% ipython --no-banner

In [1]: import numpy as np

In [2]: from numpy import linalg as LA

In [3]: np.set_printoptions(precision=2, suppress=True, linewidth=120)

In [4]: def rd(a):
   ...:     return np.round(a, 2) + 0
   ...: 

In [5]: A = np.load("sample3.npy")

In [6]: print(A)
[[-2 -3  9]
 [ 4  2 -6]
 [ 4 -1  3]
 [ 1 -2  6]]

In [7]: U, sig, Vt = LA.svd(A)

In [8]: print(np.argmax(sig[:-1] / (sig[1:] + 1e-6)) + 1)
2

In [9]: print(rd(sig))
[13.58  5.71  0.  ]

In [10]: Y = U[:, :2] @ np.diag(sig[:2]) @ Vt[:2]

In [11]: print(rd(np.abs(A - Y).max()))
0.0

In [12]: print(rd(Y))
[[-2. -3.  9.]
 [ 4.  2. -6.]
 [ 4. -1.  3.]
 [ 1. -2.  6.]]

In [13]: print(LA.matrix_rank(A, rtol=0.05))
2

In [14]: rk = LA.matrix_rank(A)

In [15]: print(rk)
2

In [16]: ns = LA.svd(A)[2][rk:].T

In [17]: print(ns.shape)
(3, 1)

In [18]: print(rd(A @ ns))
[[0.]
 [0.]
 [0.]
 [0.]]

In [19]: print([int(LA.matrix_rank(np.delete(A, i, axis=0))) for i in range(4)])
[2, 2, 2, 2]

In [20]: print(LA.matrix_rank(A.T @ A), LA.matrix_rank(A @ A.T))
2 2

In [21]: print(rd(ns @ ns.T))
[[0.  0.  0. ]
 [0.  0.9 0.3]
 [0.  0.3 0.1]]

In [22]: print([int(LA.matrix_rank(A[:i])) for i in range(1, len(A) + 1)])
[1, 2, 2, 2]

In [23]: print(np.count_nonzero(A))
12

In [24]: print(rd(LA.svd(A, compute_uv=False)))
[13.58  5.71  0.  ]

In [25]: print(A.sum(axis=1))
[4 0 6 5]

In [26]: print(np.abs(A).max())
9

In [27]: print(A.sum(axis=0))
[ 7 -4 12]

In [28]: print(np.unravel_index(np.abs(A).argmax(), A.shape))
(np.int64(0), np.int64(2))

In [29]: print(np.diff(A, axis=0))
[[  6   5 -15]
 [  0  -3   9]
 [ -3  -1   3]]

In [30]: print(LA.matrix_rank(A))
2

In [31]: print(A.shape)
(4, 3)

In [32]: u, v = A[0], A[3]

In [33]: print(u @ v)
58

In [34]: pr = (u @ v) / (u @ u) * u

In [35]: print(LA.matrix_rank(np.outer(u, v)))
1

In [36]: print(rd((v - pr) @ u))
0.0

In [37]: print(np.outer(u, v))
[[ -2   4 -12]
 [ -3   6 -18]
 [  9 -18  54]]

In [38]: print(rd(LA.norm(A, 2) / LA.norm(A)))
0.92

In [39]: print(LA.matrix_rank(A, rtol=0.1))
2

In [40]: print(LA.cond(A) > 100)
True

In [41]: M = np.load("dump.npy")

In [42]: print(M)
[[0 4 4 0]
 [0 0 5 0]
 [0 0 0 4]
 [0 0 0 0]]

In [43]: print(M @ M)
[[ 0  0 20 16]
 [ 0  0  0 20]
 [ 0  0  0  0]
 [ 0  0  0  0]]

In [44]: print(LA.matrix_power(M - np.diag(np.diag(M)), 4))
[[0 0 0 0]
 [0 0 0 0]
 [0 0 0 0]
 [0 0 0 0]]

In [45]: print(LA.matrix_rank(M - M[0, 0] * np.eye(4)))
3

In [46]: u = np.array([-3, -7, 1])

In [47]: print(np.polyval(u, M[3]))
[1 1 1 1]

In [48]: print(np.convolve(M[3], u))
[0 0 0 0 0 0]

In [49]: print(np.array([np.convolve(row, u, "same") for row in M]))
[[-12 -40 -24   4]
 [  0 -15 -35   5]
 [  0   0 -12 -28]
 [  0   0   0   0]]

In [50]: F = np.array([[2, 3, 1, 5], [0, 1, 1, 2], [2, 5, 3, 9]])

In [51]: print(F)
[[2 3 1 5]
 [0 1 1 2]
 [2 5 3 9]]

In [52]: Y = F / np.sqrt((F ** 2).mean(axis=1, keepdims=True))

In [53]: print(F - F.mean(axis=1, keepdims=True))
[[-0.75  0.25 -1.75  2.25]
 [-1.    0.    0.    1.  ]
 [-2.75  0.25 -1.75  4.25]]

In [54]: print(rd(Y[1]))
[0.   0.82 0.82 1.63]

In [55]: K = np.load("arr.npy")

In [56]: print(K)
[[ 0  0 -1]
 [ 0  0 -3]
 [ 0  0  0]]

In [57]: # triangular: eigenvalues sit on the diagonal

In [58]: U, sig, Vt = LA.svd(K)

In [59]: vecs = Vt[:(sig > 1e-8).sum()]

In [60]: rng = np.random.default_rng(103)

In [61]: x0 = K[0] + -3 * K[2] + rng.integers(2) * np.eye(3)[1]

In [62]: print(x0)
[ 0.  1. -1.]

In [63]: print(rd(vecs.T @ vecs))
[[0. 0. 0.]
 [0. 0. 0.]
 [0. 0. 1.]]

In [64]: print(rd(np.diag(vecs.T @ vecs)))
[0. 0. 1.]

In [65]: rk = LA.matrix_rank(F)

In [66]: print(rk)
2

In [67]: ns = LA.svd(F)[2][rk:].T

In [68]: print([int(LA.matrix_rank(F[:, :j + 1])) for j in range(4)])
[1, 2, 2, 2]

In [69]: print(rd(F @ ns))
[[0. 0.]
 [0. 0.]
 [0. 0.]]

In [70]: print(K @ K)
[[0 0 0]
 [0 0 0]
 [0 0 0]]

In [71]: print([int(LA.matrix_rank(LA.matrix_power(K, p))) for p in range(1, 4)])
[1, 0, 0]

In [72]: try:
    ...:     LA.inv(K)
    ...: except LA.LinAlgError as e:
    ...:     print(e)
    ...: 
Singular matrix

In [73]: print(rd(np.sort(LA.eigvals(K))))
[0. 0. 0.]

In [74]: print(rd(K @ LA.pinv(K) @ K))
[[ 0.  0. -1.]
 [ 0.  0. -3.]
 [ 0.  0.  0.]]

In [75]: print(np.abs(np.diag(LA.qr(K)[1])) > 1e-9)
[False False False]

In [76]: print(LA.lstsq(K[:-1].T, K[-1])[2])
1

In [77]: J = np.load("data.npy")

In [78]: print(J)
[[3 0 0]
 [0 3 0]
 [0 0 3]]

In [79]: # triangular: eigenvalues sit on the diagonal

In [80]: low = LA.cholesky(J)

In [81]: print(rd(low @ low.T))
[[3. 0. 0.]
 [0. 3. 0.]
 [0. 0. 3.]]

In [82]: print(rd(np.diag(low) ** 2))
[3. 3. 3.]

In [83]: print(LA.eigvalsh(J).min() > 0)
True

In [84]: print(J / np.sqrt(np.outer(np.diag(J), np.diag(J))))
[[1. 0. 0.]
 [0. 1. 0.]
 [0. 0. 1.]]

In [85]: print(rd(np.prod(np.diag(low)) ** 2), rd(LA.det(J)))
27.0 27.0

In [86]: print(np.trace(J))
9

In [87]: print(np.allclose(J, J.T))
True

In [88]: print((J - J.T) / 2)
[[0. 0. 0.]
 [0. 0. 0.]
 [0. 0. 0.]]

In [89]: print(rd(LA.det(J)))
27.0

In [90]: print(LA.matrix_power(J, 2))
[[9 0 0]
 [0 9 0]
 [0 0 9]]

In [91]: print(rd(np.abs(LA.eigvals(J)).max()))
3.0

In [92]: evals, vecs = LA.eig(J)

In [93]: print(rd(np.sort(LA.eigvals(J @ J))))
[9. 9. 9.]

In [94]: print(np.prod(evals))
27.0

In [95]: t3 = np.stack([F, 3 * F, F[::-1]])

In [96]: print(rd(LA.norm(t3, axis=(1, 2))))
[12.81 38.42 12.81]

In [97]: print(LA.matrix_rank(t3.reshape(3, -1)))
2

In [98]: print(t3.sum(axis=0))
[[10 17  7 29]
 [ 0  5  5 10]
 [10 23 13 41]]

In [99]: print(np.einsum("bij,cij->bc", t3, t3))
[[ 164  492  140]
 [ 492 1476  420]
 [ 140  420  164]]

In [100]: u, v = J[1], J[0]

In [101]: print(u @ u)
9

In [102]: pr = (u @ v) / (u @ u) * u

In [103]: print(LA.matrix_rank(np.outer(u, v)))
1

In [104]: print(pr)
[0. 0. 0.]

In [105]: print(v - pr)
[3. 0. 0.]

In [106]: print((v - pr) @ u)
0.0

In [107]: X = np.load("case17.npy")

In [108]: print(X)
[[ 0.9 12.   0. ]
 [-1.  -4.   1. ]
 [-0.5 -9.  -2.8]
 [-1.2  9.  -0.1]]

In [109]: # column 1 dominates

In [110]: q, vecs = LA.qr(X[:, :1])[0], LA.qr(X[:, 1:])[0]

In [111]: sig = LA.svd(q.T @ vecs, compute_uv=False)

In [112]: print(rd(np.degrees(np.arccos(sig.clip(0, 1)))))
[75.33]

In [113]: print((sig > 0.9).sum())
0

In [114]: print(rd(sig))
[0.25]

In [115]: print(rd(LA.norm(q @ q.T - vecs @ vecs.T, 2)))
1.0

In [116]: hat = X @ LA.solve(X.T @ X, X.T)

In [117]: print(np.allclose(hat @ hat, hat))
True

In [118]: print(LA.matrix_rank(np.eye(4) - hat))
1

In [119]: print(rd(LA.eigvalsh(hat)))
[0. 1. 1. 1.]

In [120]: print(np.trace(hat))
3.0

In [121]: print(rd(np.diag(hat)))
[0.63 0.5  0.93 0.94]

In [122]: print(rd(hat))
[[ 0.63 -0.43 -0.16  0.15]
 [-0.43  0.5  -0.18  0.17]
 [-0.16 -0.18  0.93  0.06]
 [ 0.15  0.17  0.06  0.94]]

In [123]: print(np.allclose(hat, hat.T))
True

In [124]: print(rd((hat - hat.T) / 2))
[[0. 0. 0. 0.]
 [0. 0. 0. 0.]
 [0. 0. 0. 0.]
 [0. 0. 0. 0.]]

In [125]: print(rd(hat @ hat))
[[ 0.63 -0.43 -0.16  0.15]
 [-0.43  0.5  -0.18  0.17]
 [-0.16 -0.18  0.93  0.06]
 [ 0.15  0.17  0.06  0.94]]

In [126]: print(rd(np.abs(LA.eigvals(hat)).max()))
1.0

In [127]: print(rd(LA.matrix_power(hat, 2)))
[[ 0.63 -0.43 -0.16  0.15]
 [-0.43  0.5  -0.18  0.17]
 [-0.16 -0.18  0.93  0.06]
 [ 0.15  0.17  0.06  0.94]]

In [128]: x0 = np.array([-2, 0, -1])

In [129]: print((X * x0).sum(axis=1))
[-1.8  1.   3.8  2.5]

In [130]: print(np.einsum("ij,j->i", X, x0))
[-1.8  1.   3.8  2.5]

In [131]: print(X @ np.eye(3)[0])
[ 0.9 -1.  -0.5 -1.2]

In [132]: print((X @ x0).argmax())
2

In [133]: print(X @ (2 * x0))
[-3.6  2.   7.6  5. ]

In [134]: print(X @ x0)
[-1.8  1.   3.8  2.5]

In [135]: Y = np.c_[X[:, :2] @ np.array([[1, 3], [0, 2]]), np.array([-5, -4, 0, 9])]

In [136]: print(Y)
[[  0.9  26.7  -5. ]
 [ -1.  -11.   -4. ]
 [ -0.5 -19.5   0. ]
 [ -1.2  14.4   9. ]]

In [137]: print(rd(LA.norm(LA.qr(X)[0].T @ Y, axis=0) ** 2 / ((Y ** 2).sum(axis=0) + 1e-12)))
[1.   1.   0.47]

In [138]: print(LA.matrix_rank(np.c_[X, Y]))
4

In [139]: print(LA.matrix_rank(Y))
3

In [140]: print(rd(LA.norm(Y - X @ LA.lstsq(X, Y)[0], axis=0)))
[0.   0.   8.04]
